% python3 -q
>>> import numpy as np
>>> np.set_printoptions(precision=2, suppress=True, linewidth=120)
>>> rd = lambda a: np.round(a, 2) + 0
>>> arr = np.tril(np.array([[2, -3, 1, 2, 1, 1, 1, 0, -1, -3, -1],
...     [-1, -2, -3, 1, -3, -1, 3, -3, -3, 0, 1],
...     [1, 3, 0, 0, 0, 0, -1, -1, -2, 0, 1],
...     [1, -2, 2, 2, -3, 2, 3, 2, -2, 1, -1],
...     [-3, -3, -3, -1, -1, -1, -1, 0, 0, 0, -2],
...     [-2, -2, -3, 2, 2, 3, -3, 1, 2, 0, -3],
...     [-1, 0, 3, -3, -3, 1, -3, -2, -2, 0, 3],
...     [-1, -1, -3, -1, 2, 3, 1, -1, -2, -3, 0],
...     [3, -2, 0, -3, 0, 3, 1, -2, 2, -3, 0],
...     [1, 3, -2, -2, -1, 3, 0, -2, 2, 2, -3],
...     [-1, 0, 3, 1, -3, -1, -2, 1, 1, 2, -3]]), -1) + np.eye(11, dtype=int)
>>> print(arr)
[[ 1  0  0  0  0  0  0  0  0  0  0]
 [-1  1  0  0  0  0  0  0  0  0  0]
 [ 1  3  1  0  0  0  0  0  0  0  0]
 [ 1 -2  2  1  0  0  0  0  0  0  0]
 [-3 -3 -3 -1  1  0  0  0  0  0  0]
 [-2 -2 -3  2  2  1  0  0  0  0  0]
 [-1  0  3 -3 -3  1  1  0  0  0  0]
 [-1 -1 -3 -1  2  3  1  1  0  0  0]
 [ 3 -2  0 -3  0  3  1 -2  1  0  0]
 [ 1  3 -2 -2 -1  3  0 -2  2  1  0]
 [-1  0  3  1 -3 -1 -2  1  1  2  1]]
>>> print(np.linalg.matrix_rank(arr - arr[0, 0] * np.eye(11)))
10
>>> print(rd(np.sort(np.linalg.eigvals(arr))))
[1. 1. 1. 1. 1. 1. 1. 1. 1. 1. 1.]
>>> print(np.allclose(arr, arr.T))
False
>>> print(np.linalg.matrix_power(arr, 2))
[[  1   0   0   0   0   0   0   0   0   0   0]
 [ -2   1   0   0   0   0   0   0   0   0   0]
 [ -1   6   1   0   0   0   0   0   0   0   0]
 [  6   2   4   1   0   0   0   0   0   0   0]
 [ -7 -13  -8  -2   1   0   0   0   0   0   0]
 [ -9 -23  -8   2   4   1   0   0   0   0   0]
 [  5  22   6  -1  -4   2   1   0   0   0   0]
 [-18 -21 -20  -1   7   7   2   1   0   0   0]
 [  0  -2  -6  -1  -1   1   0  -4   1   0   0]
 [  0  -1  -8  -1   0   6   0  -8   4   1   0]
 [ 19  21   7   1  -2   8  -2  -4   6   4   1]]
>>> print(rd(np.linalg.det(arr)))
1.0
>>> print(rd(np.sort(np.abs(np.linalg.eigvals(arr)))))
[1. 1. 1. 1. 1. 1. 1. 1. 1. 1. 1.]
>>> print(arr @ arr)
[[  1   0   0   0   0   0   0   0   0   0   0]
 [ -2   1   0   0   0   0   0   0   0   0   0]
 [ -1   6   1   0   0   0   0   0   0   0   0]
 [  6   2   4   1   0   0   0   0   0   0   0]
 [ -7 -13  -8  -2   1   0   0   0   0   0   0]
 [ -9 -23  -8   2   4   1   0   0   0   0   0]
 [  5  22   6  -1  -4   2   1   0   0   0   0]
 [-18 -21 -20  -1   7   7   2   1   0   0   0]
 [  0  -2  -6  -1  -1   1   0  -4   1   0   0]
 [  0  -1  -8  -1   0   6   0  -8   4   1   0]
 [ 19  21   7   1  -2   8  -2  -4   6   4   1]]
>>> print((arr - arr.T) / 2)
[[ 0.   0.5 -0.5 -0.5  1.5  1.   0.5  0.5 -1.5 -0.5  0.5]
 [-0.5  0.  -1.5  1.   1.5  1.   0.   0.5  1.  -1.5  0. ]
 [ 0.5  1.5  0.  -1.   1.5  1.5 -1.5  1.5  0.   1.  -1.5]
 [ 0.5 -1.   1.   0.   0.5 -1.   1.5  0.5  1.5  1.  -0.5]
 [-1.5 -1.5 -1.5 -0.5  0.  -1.   1.5 -1.   0.   0.5  1.5]
 [-1.  -1.  -1.5  1.   1.   0.  -0.5 -1.5 -1.5 -1.5  0.5]
 [-0.5  0.   1.5 -1.5 -1.5  0.5  0.  -0.5 -0.5  0.   1. ]
 [-0.5 -0.5 -1.5 -0.5  1.   1.5  0.5  0.   1.   1.  -0.5]
 [ 1.5 -1.   0.  -1.5  0.   1.5  0.5 -1.   0.  -1.  -0.5]
 [ 0.5  1.5 -1.  -1.  -0.5  1.5  0.  -1.   1.   0.  -1. ]
 [-0.5  0.   1.5  0.5 -1.5 -0.5 -1.   0.5  0.5  1.   0. ]]
>>> print(rd(np.abs(np.linalg.eigvals(arr)).max()))
1.0
>>> print(np.trace(arr))
11
>>> print((arr + arr.T) / 2)
[[ 1.  -0.5  0.5  0.5 -1.5 -1.  -0.5 -0.5  1.5  0.5 -0.5]
 [-0.5  1.   1.5 -1.  -1.5 -1.   0.  -0.5 -1.   1.5  0. ]
 [ 0.5  1.5  1.   1.  -1.5 -1.5  1.5 -1.5  0.  -1.   1.5]
 [ 0.5 -1.   1.   1.  -0.5  1.  -1.5 -0.5 -1.5 -1.   0.5]
 [-1.5 -1.5 -1.5 -0.5  1.   1.  -1.5  1.   0.  -0.5 -1.5]
 [-1.  -1.  -1.5  1.   1.   1.   0.5  1.5  1.5  1.5 -0.5]
 [-0.5  0.   1.5 -1.5 -1.5  0.5  1.   0.5  0.5  0.  -1. ]
 [-0.5 -0.5 -1.5 -0.5  1.   1.5  0.5  1.  -1.  -1.   0.5]
 [ 1.5 -1.   0.  -1.5  0.   1.5  0.5 -1.   1.   1.   0.5]
 [ 0.5  1.5 -1.  -1.  -0.5  1.5  0.  -1.   1.   1.   1. ]
 [-0.5  0.   1.5  0.5 -1.5 -0.5 -1.   0.5  0.5  1.   1. ]]
>>> print(np.allclose(arr @ arr.T, arr.T @ arr))
False
>>> def softmax(z):
...     e = np.exp(z - z.max(axis=-1, keepdims=True))
...     return e / e.sum(axis=-1, keepdims=True)
... 
>>> print(rd(softmax(arr[6])))
[0.01 0.03 0.65 0.   0.   0.09 0.09 0.03 0.03 0.03 0.03]
>>> S = arr @ arr.T / np.sqrt(11)
>>> print(rd(softmax(S)[6] @ arr))
[-0.99  0.    2.99 -2.97 -2.99  0.99  0.98  0.    0.01  0.01  0.01]
>>> print(softmax(S).round(6).argmax(axis=1))
[ 8  1  2  3  4  5  6  7  8  9 10]
>>> print(rd(softmax(S + np.triu(np.full(S.shape, -np.inf), 1))))
[[1.   0.   0.   0.   0.   0.   0.   0.   0.   0.   0.  ]
 [0.29 0.71 0.   0.   0.   0.   0.   0.   0.   0.   0.  ]
 [0.04 0.06 0.9  0.   0.   0.   0.   0.   0.   0.   0.  ]
 [0.06 0.02 0.02 0.9  0.   0.   0.   0.   0.   0.   0.  ]
 [0.   0.   0.   0.   1.   0.   0.   0.   0.   0.   0.  ]
 [0.   0.   0.   0.   0.18 0.82 0.   0.   0.   0.   0.  ]
 [0.   0.   0.   0.   0.   0.   1.   0.   0.   0.   0.  ]
 [0.   0.   0.   0.   0.06 0.06 0.   0.88 0.   0.   0.  ]
 [0.   0.   0.   0.   0.   0.   0.   0.   1.   0.   0.  ]
 [0.   0.   0.   0.   0.   0.   0.   0.   0.   1.   0.  ]
 [0.   0.   0.   0.   0.   0.   0.   0.   0.   0.   1.  ]]
>>> mat = np.load("dump.npy")
>>> print(mat)
[[ 0  0  0  0  0  0  0  0]
 [ 4  0  0  0  0  4  4 -2]
 [-4  0  0  0  0 -4 -4  2]
 [-6  0  0  0  0 -6 -6  3]
 [ 0  0  0  0  0  0  0  0]
 [ 4  0  0  0  0  4  4 -2]
 [ 6  0  0  0  0  6  6 -3]
 [ 6  0  0  0  0  6  6 -3]]
>>> # rows 0 and 4 are equal
>>> print(mat.shape)
(8, 8)
>>> print(mat - mat[0])
[[ 0  0  0  0  0  0  0  0]
 [ 4  0  0  0  0  4  4 -2]
 [-4  0  0  0  0 -4 -4  2]
 [-6  0  0  0  0 -6 -6  3]
 [ 0  0  0  0  0  0  0  0]
 [ 4  0  0  0  0  4  4 -2]
 [ 6  0  0  0  0  6  6 -3]
 [ 6  0  0  0  0  6  6 -3]]
>>> print(np.diff(mat, axis=0))
[[ 4  0  0  0  0  4  4 -2]
 [-8  0  0  0  0 -8 -8  4]
 [-2  0  0  0  0 -2 -2  1]
 [ 6  0  0  0  0  6  6 -3]
 [ 4  0  0  0  0  4  4 -2]
 [ 2  0  0  0  0  2  2 -1]
 [ 0  0  0  0  0  0  0  0]]
>>> print(np.unravel_index(np.abs(mat).argmax(), mat.shape))
(np.int64(3), np.int64(0))
>>> print(mat.sum(axis=0))
[10  0  0  0  0 10 10 -5]
